$ python -q
>>> import numpy as np
>>> np.set_printoptions(precision=2, suppress=True, linewidth=160)
>>> feats = np.load("out18.npy")
>>> print(feats)
[[3. 0. 2. 2. 0. 0. 0. 0.]
 [0. 3. 0. 0. 0. 2. 0. 2.]
 [2. 0. 3. 2. 0. 0. 0. 0.]
 [2. 0. 2. 3. 0. 0. 0. 0.]
 [0. 0. 0. 0. 3. 0. 2. 0.]
 [0. 2. 0. 0. 0. 3. 0. 2.]
 [0. 0. 0. 0. 2. 0. 3. 0.]
 [0. 2. 0. 0. 0. 2. 0. 3.]]
>>> vals, V = np.linalg.eigh(feats)
>>> print(np.round(V.T @ feats @ V, 2) + 0)
[[1. 0. 0. 0. 0. 0. 0. 0.]
 [0. 1. 0. 0. 0. 0. 0. 0.]
 [0. 0. 1. 0. 0. 0. 0. 0.]
 [0. 0. 0. 1. 0. 0. 0. 0.]
 [0. 0. 0. 0. 1. 0. 0. 0.]
 [0. 0. 0. 0. 0. 5. 0. 0.]
 [0. 0. 0. 0. 0. 0. 7. 0.]
 [0. 0. 0. 0. 0. 0. 0. 7.]]
>>> print(np.round(V.T @ V, 2) + 0)
[[1. 0. 0. 0. 0. 0. 0. 0.]
 [0. 1. 0. 0. 0. 0. 0. 0.]
 [0. 0. 1. 0. 0. 0. 0. 0.]
 [0. 0. 0. 1. 0. 0. 0. 0.]
 [0. 0. 0. 0. 1. 0. 0. 0.]
 [0. 0. 0. 0. 0. 1. 0. 0.]
 [0. 0. 0. 0. 0. 0. 1. 0.]
 [0. 0. 0. 0. 0. 0. 0. 1.]]
>>> print(np.round(vals.sum(), 2), np.trace(feats))
24.0 24.0
>>> print(np.round(V @ np.diag(vals) @ V.T, 2) + 0)
[[3. 0. 2. 2. 0. 0. 0. 0.]
 [0. 3. 0. 0. 0. 2. 0. 2.]
 [2. 0. 3. 2. 0. 0. 0. 0.]
 [2. 0. 2. 3. 0. 0. 0. 0.]
 [0. 0. 0. 0. 3. 0. 2. 0.]
 [0. 2. 0. 0. 0. 3. 0. 2.]
 [0. 0. 0. 0. 2. 0. 3. 0.]
 [0. 2. 0. 0. 0. 2. 0. 3.]]
>>> print(np.linalg.eigvalsh(feats + 2 * np.eye(8)))
[3. 3. 3. 3. 3. 7. 9. 9.]
>>> print(np.linalg.eigvalsh(feats @ feats))
[ 1.  1.  1.  1.  1. 25. 49. 49.]
>>> rng = np.random.default_rng(48)
>>> labels = rng.permutation(8)
>>> print(labels)
[4 2 3 5 7 6 0 1]
>>> B = feats[labels][:, labels]
>>> print(np.diag(B))
[3. 3. 3. 3. 3. 3. 3. 3.]
>>> print(round(float(np.linalg.det(B)), 2), np.round(np.linalg.det(feats[labels]), 2))
245.0 -245.0
>>> print(np.trace(B))
24.0
>>> print(np.allclose(B, feats))
False
>>> labels = rng.permutation(8)
>>> B = feats[:, labels] * rng.choice([-1, 1], 8)
>>> print(B)
[[-3. -2. -0. -0. -0. -0.  2. -0.]
 [-0. -0. -2. -0. -3. -2.  0. -0.]
 [-2. -2. -0. -0. -0. -0.  3. -0.]
 [-2. -3. -0. -0. -0. -0.  2. -0.]
 [-0. -0. -0. -2. -0. -0.  0. -3.]
 [-0. -0. -2. -0. -2. -3.  0. -0.]
 [-0. -0. -0. -3. -0. -0.  0. -2.]
 [-0. -0. -3. -0. -2. -2.  0. -0.]]
>>> left, _, Vh = np.linalg.svd(feats.T @ B)
>>> print(labels)
[0 3 7 6 1 5 2 4]
